$ python -q
>>> import numpy as np
>>> np.set_printoptions(precision=4, suppress=True, linewidth=120, floatmode="fixed")
>>> mat = np.load("arr.npy")
>>> mat
array([[ 0.9422, -0.0578,  2.0578,  2.0000, -0.0578,  2.1157,  0.0000,  2.0000,  0.9422,  0.9422],
       [ 2.4570,  1.4570,  0.5430,  2.0000,  1.4570, -0.9139,  0.0000,  2.0000,  2.4570,  2.4570],
       [-0.5569, -1.5569,  3.5569,  2.0000, -1.5569,  5.1138,  0.0000,  2.0000, -0.5569, -0.5569],
       [ 1.3552,  0.3552,  1.6448,  2.0000,  0.3552,  1.2896,  0.0000,  2.0000,  1.3552,  1.3552],
       [-0.5132, -1.5132,  3.5132,  2.0000, -1.5132,  5.0264,  0.0000,  2.0000, -0.5132, -0.5132],
       [ 1.8442,  0.8442,  1.1558,  2.0000,  0.8442,  0.3116,  0.0000,  2.0000,  1.8442,  1.8442],
       [ 0.5671, -0.4329,  2.4329,  2.0000, -0.4329,  2.8657,  0.0000,  2.0000,  0.5671,  0.5671],
       [-0.9230, -1.9230,  3.9230,  2.0000, -1.9230,  5.8460,  0.0000,  2.0000, -0.9230, -0.9230],
       [ 1.8217,  0.8217,  1.1783,  2.0000,  0.8217,  0.3567,  0.0000,  2.0000,  1.8217,  1.8217],
       [ 0.9279, -0.0721,  2.0721,  2.0000, -0.0721,  2.1442,  0.0000,  2.0000,  0.9279,  0.9279],
       [-0.0249, -1.0249,  3.0249,  2.0000, -1.0249,  4.0498,  0.0000,  2.0000, -0.0249, -0.0249]])
>>> # column 4 repeats column 1
>>> np.unique(mat.round(6), axis=0).shape
(11, 10)
>>> np.round(np.trace(np.linalg.pinv(mat) @ mat), 4)
np.float64(3.0)
>>> mat @ np.linalg.pinv(mat) @ mat
array([[ 0.9422, -0.0578,  2.0578,  2.0000, -0.0578,  2.1157,  0.0000,  2.0000,  0.9422,  0.9422],
       [ 2.4570,  1.4570,  0.5430,  2.0000,  1.4570, -0.9139,  0.0000,  2.0000,  2.4570,  2.4570],
       [-0.5569, -1.5569,  3.5569,  2.0000, -1.5569,  5.1138,  0.0000,  2.0000, -0.5569, -0.5569],
       [ 1.3552,  0.3552,  1.6448,  2.0000,  0.3552,  1.2896,  0.0000,  2.0000,  1.3552,  1.3552],
       [-0.5132, -1.5132,  3.5132,  2.0000, -1.5132,  5.0264,  0.0000,  2.0000, -0.5132, -0.5132],
       [ 1.8442,  0.8442,  1.1558,  2.0000,  0.8442,  0.3116,  0.0000,  2.0000,  1.8442,  1.8442],
       [ 0.5671, -0.4329,  2.4329,  2.0000, -0.4329,  2.8657,  0.0000,  2.0000,  0.5671,  0.5671],
       [-0.9230, -1.9230,  3.9230,  2.0000, -1.9230,  5.8460,  0.0000,  2.0000, -0.9230, -0.9230],
       [ 1.8217,  0.8217,  1.1783,  2.0000,  0.8217,  0.3567,  0.0000,  2.0000,  1.8217,  1.8217],
       [ 0.9279, -0.0721,  2.0721,  2.0000, -0.0721,  2.1442,  0.0000,  2.0000,  0.9279,  0.9279],
       [-0.0249, -1.0249,  3.0249,  2.0000, -1.0249,  4.0498,  0.0000,  2.0000, -0.0249, -0.0249]])
>>> try:
...     np.linalg.inv(mat)
... except np.linalg.LinAlgError as e:
...     print(e)
... 
Last 2 dimensions of the array must be square
>>> np.linalg.lstsq(mat[:-1].T, mat[-1])[2]
np.int32(3)
>>> W1 = np.array([[0, -2, 2],
...     [1, -2, 0],
...     [-1, -2, -1],
...     [2, -1, 0],
...     [-1, 1, 1],
...     [2, -1, 0],
...     [2, 2, 2],
...     [-1, -2, 0],
...     [0, 1, 2],
...     [2, -2, -1]])
>>> beta = np.array([2, 2, 0])
>>> hid = np.maximum(mat @ W1 + beta, 0)
>>> (hid > 0).mean(axis=0)
array([1.0000, 0.0000, 0.5455])
>>> np.linalg.matrix_rank(hid)
np.int64(2)
>>> cent = np.array([[2, 1], [1, 2], [2, 1]])
>>> (hid @ cent).round(6).argmax(axis=1)
array([0, 0, 0, 0, 0, 0, 0, 0, 0, 0, 0])
>>> other = mat / np.sqrt((mat ** 2).mean(axis=1, keepdims=True))
>>> np.linalg.matrix_rank(mat - mat.mean(axis=1, keepdims=True))
np.int64(3)
>>> other[0]
array([ 0.6768, -0.0415,  1.4782,  1.4366, -0.0415,  1.5197,  0.0000,  1.4366,  0.6768,  0.6768])
>>> np.linalg.norm(other, axis=1)
array([3.1623, 3.1623, 3.1623, 3.1623, 3.1623, 3.1623, 3.1623, 3.1623, 3.1623, 3.1623, 3.1623])
>>> [round(float(x), 4) for x in np.linalg.svd(mat, compute_uv=False)[:3]]
[16.3846, 9.5974, 0.0001]
>>> round(np.linalg.norm(mat, 2) / np.linalg.norm(mat), 4)
np.float64(0.8629)
>>> np.linalg.matrix_rank(mat, rtol=0.1)
np.int64(2)
>>> Uu, sv, Vh = np.linalg.svd(mat)
>>> np.argmax(sv[:-1] / (sv[1:] + 1e-6)) + 1
np.int64(2)
>>> other = Uu[:, :2] @ np.diag(sv[:2]) @ Vh[:2]
>>> np.round(np.linalg.norm(mat - other) / np.linalg.norm(mat), 4)
np.float64(0.0)
>>> np.linalg.matrix_rank(mat, rtol=0.05)
np.int64(2)
>>> np.round(np.abs(mat - other).max(), 4)
np.float64(0.0001)
>>> A = np.loadtxt("w.csv", delimiter=",")
>>> A
array([[ 118.0000,  -23.0000,   45.0000,  -65.0000,   62.0000,  -42.0000,   75.0000,   10.0000,    0.0000],
       [ -23.0000,   66.0000,  -78.0000,  -25.0000,  -71.0000,   73.0000,  -55.0000,  -55.0000,  -26.0000],
       [  45.0000,  -78.0000,  117.0000,   48.0000,   90.0000,  -33.0000,   42.0000,   39.0000,   69.0000],
       [ -65.0000,  -25.0000,   48.0000,  101.0000,    2.0000,   61.0000,  -61.0000,   -7.0000,   71.0000],
       [  62.0000,  -71.0000,   90.0000,    2.0000,   89.0000,  -84.0000,   78.0000,   56.0000,   25.0000],
       [ -42.0000,   73.0000,  -33.0000,   61.0000,  -84.0000,  226.0000, -151.0000, -122.0000,   74.0000],
       [  75.0000,  -55.0000,   42.0000,  -61.0000,   78.0000, -151.0000,  121.0000,   77.0000,  -41.0000],
       [  10.0000,  -55.0000,   39.0000,   -7.0000,   56.0000, -122.0000,   77.0000,   74.0000,  -22.0000],
       [   0.0000,  -26.0000,   69.0000,   71.0000,   25.0000,   74.0000,  -41.0000,  -22.0000,   83.0000]])
>>> # symmetric, so the eigenvalues are real
>>> rank = np.linalg.matrix_rank(A)
>>> rank
np.int64(3)
>>> null = np.linalg.svd(A)[2][rank:].T
>>> np.linalg.matrix_rank(A.T @ A), np.linalg.matrix_rank(A @ A.T)
(np.int64(3), np.int64(3))
>>> null.shape
(9, 6)
>>> [int(np.linalg.matrix_rank(np.delete(A, i, axis=0))) for i in range(9)]
[3, 3, 3, 3, 3, 3, 3, 3, 3]
>>> np.linalg.lstsq(A[:-1].T, A[-1])[2]
np.int32(3)
>>> np.allclose(A[:-1].T @ np.linalg.lstsq(A[:-1].T, A[-1])[0], A[-1])
True
>>> np.unique(A.round(6), axis=0).shape
(9, 9)
>>> np.round(A @ np.linalg.pinv(A) @ A, 4) + 0
array([[ 118.0000,  -23.0000,   45.0000,  -65.0000,   62.0000,  -42.0000,   75.0000,   10.0000,    0.0000],
       [ -23.0000,   66.0000,  -78.0000,  -25.0000,  -71.0000,   73.0000,  -55.0000,  -55.0000,  -26.0000],
       [  45.0000,  -78.0000,  117.0000,   48.0000,   90.0000,  -33.0000,   42.0000,   39.0000,   69.0000],
       [ -65.0000,  -25.0000,   48.0000,  101.0000,    2.0000,   61.0000,  -61.0000,   -7.0000,   71.0000],
       [  62.0000,  -71.0000,   90.0000,    2.0000,   89.0000,  -84.0000,   78.0000,   56.0000,   25.0000],
       [ -42.0000,   73.0000,  -33.0000,   61.0000,  -84.0000,  226.0000, -151.0000, -122.0000,   74.0000],
       [  75.0000,  -55.0000,   42.0000,  -61.0000,   78.0000, -151.0000,  121.0000,   77.0000,  -41.0000],
       [  10.0000,  -55.0000,   39.0000,   -7.0000,   56.0000, -122.0000,   77.0000,   74.0000,  -22.0000],
       [   0.0000,  -26.0000,   69.0000,   71.0000,   25.0000,   74.0000,  -41.0000,  -22.0000,   83.0000]])
>>> np.abs(np.diag(np.linalg.qr(A)[1])) > 1e-9
array([ True,  True,  True, False, False, False, False, False, False])
>>> ev, V = np.linalg.eigh(A)
>>> x0 = np.array([1, -2, 1, 2, 0, -2, -1, 2, -2])
>>> np.round(np.linalg.eigvalsh(A[1:, 1:]), 4) + 0
array([  0.0000,   0.0000,   0.0000,   0.0000,   0.0000,  62.0306, 292.6246, 522.3447])
>>> (np.sign(V[:, -1].round(6)) == np.sign(V[0, -1].round(6))).astype(int)
array([1, 0, 1, 0, 1, 0, 1, 1, 0])
>>> x0 @ A @ x0
np.float64(3564.0)
>>> Uu, sv, Vh = np.linalg.svd(A)
>>> sv.round(4) + 0
array([551.3951, 292.6537, 150.9512,   0.0000,   0.0000,   0.0000,   0.0000,   0.0000,   0.0000])
>>> other = Uu[:, :3] @ np.diag(sv[:3]) @ Vh[:3]
>>> other.round(4) + 0
array([[ 118.0000,  -23.0000,   45.0000,  -65.0000,   62.0000,  -42.0000,   75.0000,   10.0000,    0.0000],
       [ -23.0000,   66.0000,  -78.0000,  -25.0000,  -71.0000,   73.0000,  -55.0000,  -55.0000,  -26.0000],
       [  45.0000,  -78.0000,  117.0000,   48.0000,   90.0000,  -33.0000,   42.0000,   39.0000,   69.0000],
       [ -65.0000,  -25.0000,   48.0000,  101.0000,    2.0000,   61.0000,  -61.0000,   -7.0000,   71.0000],
       [  62.0000,  -71.0000,   90.0000,    2.0000,   89.0000,  -84.0000,   78.0000,   56.0000,   25.0000],
       [ -42.0000,   73.0000,  -33.0000,   61.0000,  -84.0000,  226.0000, -151.0000, -122.0000,   74.0000],
       [  75.0000,  -55.0000,   42.0000,  -61.0000,   78.0000, -151.0000,  121.0000,   77.0000,  -41.0000],
       [  10.0000,  -55.0000,   39.0000,   -7.0000,   56.0000, -122.0000,   77.0000,   74.0000,  -22.0000],
       [   0.0000,  -26.0000,   69.0000,   71.0000,   25.0000,   74.0000,  -41.0000,  -22.0000,   83.0000]])
>>> np.round(np.abs(A - other).max(), 4)
np.float64(0.0)
>>> np.linalg.matrix_rank(other)
np.int64(3)
